% ipython --no-banner

In [1]: import numpy as np

In [2]: from numpy import linalg as LA

In [3]: np.set_printoptions(suppress=True, linewidth=160)

In [4]: mat = np.array([[1, 0, 0], [-2, 1, 0], [-2, -1, 1]])

In [5]: round(LA.det(mat), 2)
Out[5]: np.float64(1.0)

In [6]: print(LA.matrix_rank(mat - mat[0, 0] * np.eye(3)))
2

In [7]: print(mat @ mat)
[[ 1  0  0]
 [-4  1  0]
 [-2 -2  1]]

In [8]: Y = mat / np.sqrt((mat ** 2).mean(axis=1, keepdims=True))

In [9]: np.round(LA.norm(Y, axis=1), 2)
Out[9]: array([1.73, 1.73, 1.73])

In [10]: LA.matrix_rank(Y) == LA.matrix_rank(mat)
Out[10]: np.True_

In [11]: Y = LA.inv(mat)

In [12]: print(np.round(LA.inv(Y), 2))
[[ 1.  0.  0.]
 [-2.  1.  0.]
 [-2. -1.  1.]]

In [13]: np.allclose(Y, mat.T)
Out[13]: False

In [14]: round(float(LA.det(mat) * LA.det(Y)), 2)
Out[14]: 1.0

In [15]: np.round(LA.cond(mat), 2)
Out[15]: np.float64(14.92)

In [16]: (np.abs(Y) > 1e-9).astype(int)
Out[16]: 
array([[1, 0, 0],
       [1, 1, 0],
       [1, 1, 1]])

In [17]: W0 = np.load("x.npy")

In [18]: W0.round(2)
Out[18]: 
array([[-0.52, -0.83,  0.21],
       [ 0.4 , -0.02,  0.91],
       [-0.75,  0.56,  0.35]])

In [19]: np.round(np.diff(W0, axis=0), 2)
Out[19]: 
array([[ 0.93,  0.81,  0.7 ],
       [-1.16,  0.58, -0.57]])

In [20]: W0.shape
Out[20]: (3, 3)
